In [1]: import numpy as np

In [2]: from numpy import linalg as LA

In [3]: np.set_printoptions(precision=3, suppress=True, linewidth=120)

In [4]: rd = lambda a: np.round(a, 3) + 0

In [5]: A = np.array([[-1.0, 4.0, 1.0, 5.0, 4.0, 0.0],
   ...:     [-2.0, 5.0, -1.0, -3.0, 5.0, 0.0],
   ...:     [4.0, 5.0, 5.0, -4.0, 2.0, 0.0],
   ...:     [-1.0, 2.0, 4.0, -5.0, 2.0, 0.0],
   ...:     [-4.0, 3.0, -2.0, 5.0, 1.0, 0.0],
   ...:     [0.0, 0.0, 0.0, 0.0, 0.0, 0.0]])

In [6]: rk = LA.matrix_rank(A)

In [7]: print(rk)
5

In [8]: ns = LA.svd(A)[2][rk:].T

In [9]: print(ns.shape)
(6, 1)

In [10]: print(A @ ns)
[[0.]
 [0.]
 [0.]
 [0.]
 [0.]
 [0.]]

In [11]: print(np.allclose(A @ ns, 0))
True

In [12]: print(ns @ ns.T)
[[0. 0. 0. 0. 0. 0.]
 [0. 0. 0. 0. 0. 0.]
 [0. 0. 0. 0. 0. 0.]
 [0. 0. 0. 0. 0. 0.]
 [0. 0. 0. 0. 0. 0.]
 [0. 0. 0. 0. 0. 1.]]

In [13]: arr = np.load("x.npy")

In [14]: print(arr)
[[ -6.653  -8.735  -1.016  -2.914   6.583]
 [  1.152  -4.109 -11.85    7.603   1.919]
 [  1.404  -4.867 -14.51   13.291   0.654]
 [ -0.334  -5.223 -11.684  10.978   1.765]
 [  1.858  -2.17   -8.405   5.758   0.648]
 [ -4.685  -6.362  -1.791   1.494   4.101]
 [ -1.205  -1.655  -2.655   2.734   0.902]
 [ -5.677  -7.057  -3.066   2.479   4.351]
 [ -3.212  -9.935 -10.029   3.433   6.409]
 [ -6.469  -7.263   2.608  -5.287   6.612]
 [ -5.824  -5.596  -0.162  -0.518   4.679]
 [ -0.151  -5.228 -10.248   7.791   2.104]
 [ -3.652  -5.122  -2.366   3.156   2.938]
 [ -1.406  -8.645 -14.891  10.733   4.024]
 [ -1.015  -4.109  -6.16    5.321   2.352]
 [ -0.295  -6.47  -12.335   7.48    3.592]
 [ -2.458  -3.19    0.378  -0.707   2.635]
 [ -2.722  -5.647  -4.365  -0.731   4.608]
 [ -3.415  -5.425  -4.609   4.85    3.162]
 [  2.09   -2.38   -9.911   8.51    0.346]]

In [15]: Xc = arr - arr.mean(axis=0)

In [16]: evecs = LA.svd(Xc)[2][:3]

In [17]: Y = Xc - Xc @ evecs.T @ evecs

In [18]: print(rd(np.diag(evecs.T @ evecs)))
[0.533 0.495 0.8   0.896 0.277]

In [19]: Xc = (arr - arr.mean(axis=0)) / arr.std(axis=0)

In [20]: print(np.argwhere(np.abs(Xc) > 2))
[[8 1]
 [9 3]]

In [21]: c = LA.lstsq(np.delete(Xc, 3, axis=1), Xc[:, 3])[0]

In [22]: print(rd(c))
[-0.493 -0.344 -0.843 -1.004]

In [23]: print(np.abs(c).argmax())
3

In [24]: P = arr @ LA.solve(arr.T @ arr, arr.T)

In [25]: print(rd(P @ arr[:, 0]))
[-6.653  1.152  1.404 -0.334  1.858 -4.685 -1.205 -5.677 -3.212 -6.469 -5.824 -0.151 -3.652 -1.406 -1.015 -0.295 -2.458
 -2.722 -3.415  2.09 ]

In [26]: print(rd(np.trace(P)))
5.0

In [27]: print(np.allclose(P @ P, P))
True

In [28]: print(rd(LA.eigvalsh(P)))
[0. 0. 0. 0. 0. 0. 0. 0. 0. 0. 0. 0. 0. 0. 0. 1. 1. 1. 1. 1.]

In [29]: Q, evecs = LA.qr(arr[:, :4])[0], LA.qr(arr[:, 4:])[0]

In [30]: sv = LA.svd(Q.T @ evecs, compute_uv=False)

In [31]: print((sv > 0.9).sum())
1

In [32]: X = np.loadtxt("m.csv", delimiter=",")

In [33]: print(X)
[[-5. -5. -5. -5.]
 [-4.  1. -4.  1.]
 [-5. -5. -5. -5.]
 [-4.  1. -4.  1.]]

In [34]: left, sv, Vt = LA.svd(X)

In [35]: evecs = Vt[:(sv > 1e-8).sum()]

In [36]: rng = np.random.default_rng(310087)

In [37]: x = X[3] + -1 * X[2] + rng.integers(2) * np.eye(4)[0]

In [38]: print(x)
[1. 6. 1. 6.]

In [39]: print(rd(evecs.T @ evecs))
[[0.5 0.  0.5 0. ]
 [0.  0.5 0.  0.5]
 [0.5 0.  0.5 0. ]
 [0.  0.5 0.  0.5]]

In [40]: print(rd(np.diag(evecs.T @ evecs)))
[0.5 0.5 0.5 0.5]

In [41]: print(rd(LA.norm(x - evecs.T @ evecs @ x)))
0.0
